% python3 -q
>>> import numpy as np
>>> np.set_printoptions(precision=2, suppress=True, linewidth=100)
>>> M = np.tril(np.array([[0, 5, -3, 5, -2, 3, -5],
...     [4, 3, -1, -1, -1, -4, -5],
...     [-1, 0, 4, -1, 3, 4, 1],
...     [2, -3, -2, 3, 4, -1, 3],
...     [-5, 3, -1, 4, 5, 0, 2],
...     [1, 3, -1, -4, 2, 0, -2],
...     [0, -5, -4, 1, -4, 5, -5]]), -1) + np.eye(7, dtype=int)
>>> M
array([[ 1,  0,  0,  0,  0,  0,  0],
       [ 4,  1,  0,  0,  0,  0,  0],
       [-1,  0,  1,  0,  0,  0,  0],
       [ 2, -3, -2,  1,  0,  0,  0],
       [-5,  3, -1,  4,  1,  0,  0],
       [ 1,  3, -1, -4,  2,  1,  0],
       [ 0, -5, -4,  1, -4,  5,  1]])
>>> M @ M
array([[  1,   0,   0,   0,   0,   0,   0],
       [  8,   1,   0,   0,   0,   0,   0],
       [ -2,   0,   1,   0,   0,   0,   0],
       [ -6,  -6,  -4,   1,   0,   0,   0],
       [ 11,  -6, -10,   8,   1,   0,   0],
       [ -3,  24,   4,   0,   4,   1,   0],
       [ 11, -10, -11, -34,   2,  10,   1]])
>>> np.round(np.linalg.det(M), 2)
np.float64(1.0)
>>> round(np.abs(np.linalg.eigvals(M)).max(), 2)
np.float64(1.0)
>>> assert M == M.T
Traceback (most recent call last):
  File "<python-input-7>", line 1, in <module>
    assert M == M.T
           ^^^^^^^^
ValueError: The truth value of an array with more than one element is ambiguous. Use a.any() or a.all()
>>> np.allclose(M, M.T)
False
>>> K = np.array([[0, 1, 0, 0, 0],
...     [0, 0, 1, 0, 0],
...     [1, 0, 0, 0, 0],
...     [0, 0, 0, 0, 1],
...     [0, 0, 0, 1, 0]])
>>> K
array([[0, 1, 0, 0, 0],
       [0, 0, 1, 0, 0],
       [1, 0, 0, 0, 0],
       [0, 0, 0, 0, 1],
       [0, 0, 0, 1, 0]])
>>> P = np.triu(np.array([[1, 1, 2, 3, 1],
...     [2, 2, 1, 2, 0],
...     [2, 3, 3, 1, 3],
...     [3, 3, 0, 1, 0],
...     [0, 2, 0, 0, 0]]), 1) + np.eye(5)
>>> Y = P @ K @ np.linalg.inv(P)
>>> np.linalg.matrix_rank(Y)
np.int64(5)
>>> Y
array([[ 2., -1., -2., -1.,  7.],
       [ 1., -1.,  0., -1.,  1.],
       [ 1., -1., -1.,  3.,  3.],
       [ 0.,  0.,  0.,  0.,  1.],
       [ 0.,  0.,  0.,  1.,  0.]])
>>> np.round(np.poly(Y), 2) + 0
array([ 1.,  0., -1., -1.,  0.,  1.])
>>> np.round(np.linalg.det(Y), 2)
np.float64(-1.0)
>>> x = np.array([1, 2, 2, 1, 2])
>>> np.linalg.inv(K)
array([[0., 0., 1., 0., 0.],
       [1., 0., 0., 0., 0.],
       [0., 1., 0., 0., 0.],
       [0., 0., 0., 0., 1.],
       [0., 0., 0., 1., 0.]])
>>> np.abs(np.linalg.eigvals(K))
array([1., 1., 1., 1., 1.])
>>> rng = np.random.default_rng(977)
>>> Y = K + rng.integers(-2, 3, (5, 1)) @ rng.integers(-2, 3, (1, 5))
>>> Y
array([[ 0, -1,  4,  4,  4],
       [ 0,  0,  1,  0,  0],
       [ 1, -2,  4,  4,  4],
       [ 0, -1,  2,  2,  3],
       [ 0, -1,  2,  3,  2]])
>>> np.round(np.linalg.svd(Y - K, compute_uv=False), 2) + 0
array([11.4,  0. ,  0. ,  0. ,  0. ])
>>> np.linalg.matrix_rank(Y - K, tol=1e-8)
np.int64(1)
>>> np.linalg.eigvals(Y)
array([ 8.73+0.j  ,  1.  +0.j  , -0.36+0.46j, -0.36-0.46j, -1.  +0.j  ])
>>> np.round(np.linalg.eigvals(Y).sum().real, 2)
np.float64(8.0)
>>> round(np.linalg.det(2 * Y), 2), np.round(np.linalg.det(Y), 2)
(np.float64(-96.0), np.float64(-3.0))
>>> np.einsum("ii->", Y)
np.int64(8)
>>> np.round(np.linalg.det(Y[::-1]), 2)
np.float64(-3.0)
>>> round(np.linalg.det(Y.T), 2)
np.float64(-3.0)
>>> np.kron(np.eye(2, dtype=int), Y)
array([[ 0, -1,  4,  4,  4,  0,  0,  0,  0,  0],
       [ 0,  0,  1,  0,  0,  0,  0,  0,  0,  0],
       [ 1, -2,  4,  4,  4,  0,  0,  0,  0,  0],
       [ 0, -1,  2,  2,  3,  0,  0,  0,  0,  0],
       [ 0, -1,  2,  3,  2,  0,  0,  0,  0,  0],
       [ 0,  0,  0,  0,  0,  0, -1,  4,  4,  4],
       [ 0,  0,  0,  0,  0,  0,  0,  1,  0,  0],
       [ 0,  0,  0,  0,  0,  1, -2,  4,  4,  4],
       [ 0,  0,  0,  0,  0,  0, -1,  2,  2,  3],
       [ 0,  0,  0,  0,  0,  0, -1,  2,  3,  2]])
>>> feats = np.load("layer8.npy")
>>> feats
array([[1.1, 1. , 0. , 3. , 0. , 3. , 2. , 2. , 5. , 5. , 1. ],
       [2. , 0.1, 3. , 1. , 3. , 4. , 3. , 0. , 4. , 3. , 3. ],
       [4. , 0. , 4.1, 4. , 2. , 5. , 3. , 2. , 0. , 0. , 1. ],
       [3. , 5. , 0. , 0.1, 2. , 0. , 5. , 2. , 5. , 1. , 1. ],
       [2. , 4. , 0. , 5. , 4.1, 4. , 2. , 0. , 0. , 2. , 2. ],
       [0. , 0. , 2. , 3. , 2. , 1.1, 4. , 5. , 2. , 5. , 5. ],
       [0. , 0. , 5. , 2. , 4. , 4. , 2.1, 5. , 0. , 1. , 5. ],
       [1. , 4. , 0. , 1. , 2. , 5. , 3. , 1.1, 2. , 5. , 2. ],
       [3. , 1. , 5. , 5. , 4. , 2. , 0. , 3. , 0.1, 5. , 3. ],
       [5. , 2. , 0. , 3. , 2. , 1. , 2. , 1. , 1. , 0.1, 4. ],
       [1. , 1. , 0. , 3. , 0. , 3. , 2. , 2. , 5. , 5. , 1.1]])
>>> ang = np.radians(120)
>>> Rm = np.eye(11)
>>> Rm[10, 10] = Rm[4, 4] = np.cos(ang)
>>> Rm[10, 4], Rm[4, 10] = -np.sin(ang), np.sin(ang)
>>> Rm
array([[ 1.  ,  0.  ,  0.  ,  0.  ,  0.  ,  0.  ,  0.  ,  0.  ,  0.  ,  0.  ,  0.  ],
       [ 0.  ,  1.  ,  0.  ,  0.  ,  0.  ,  0.  ,  0.  ,  0.  ,  0.  ,  0.  ,  0.  ],
       [ 0.  ,  0.  ,  1.  ,  0.  ,  0.  ,  0.  ,  0.  ,  0.  ,  0.  ,  0.  ,  0.  ],
       [ 0.  ,  0.  ,  0.  ,  1.  ,  0.  ,  0.  ,  0.  ,  0.  ,  0.  ,  0.  ,  0.  ],
       [ 0.  ,  0.  ,  0.  ,  0.  , -0.5 ,  0.  ,  0.  ,  0.  ,  0.  ,  0.  ,  0.87],
       [ 0.  ,  0.  ,  0.  ,  0.  ,  0.  ,  1.  ,  0.  ,  0.  ,  0.  ,  0.  ,  0.  ],
       [ 0.  ,  0.  ,  0.  ,  0.  ,  0.  ,  0.  ,  1.  ,  0.  ,  0.  ,  0.  ,  0.  ],
       [ 0.  ,  0.  ,  0.  ,  0.  ,  0.  ,  0.  ,  0.  ,  1.  ,  0.  ,  0.  ,  0.  ],
       [ 0.  ,  0.  ,  0.  ,  0.  ,  0.  ,  0.  ,  0.  ,  0.  ,  1.  ,  0.  ,  0.  ],
       [ 0.  ,  0.  ,  0.  ,  0.  ,  0.  ,  0.  ,  0.  ,  0.  ,  0.  ,  1.  ,  0.  ],
       [ 0.  ,  0.  ,  0.  ,  0.  , -0.87,  0.  ,  0.  ,  0.  ,  0.  ,  0.  , -0.5 ]])
>>> Y = feats @ Rm.T
>>> np.allclose(np.linalg.norm(feats, axis=1), np.linalg.norm(Y, axis=1))
True
>>> np.abs(Y - feats).max(axis=0)
array([ 0.  ,  0.  ,  0.  ,  0.  ,  4.42,  0.  ,  0.  ,  0.  ,  0.  ,  0.  , 10.96])
>>> np.allclose(feats @ feats.T, Y @ Y.T)
True
>>> round(np.linalg.det(Rm), 2), np.trace(Rm)
(np.float64(1.0), np.float64(8.0))
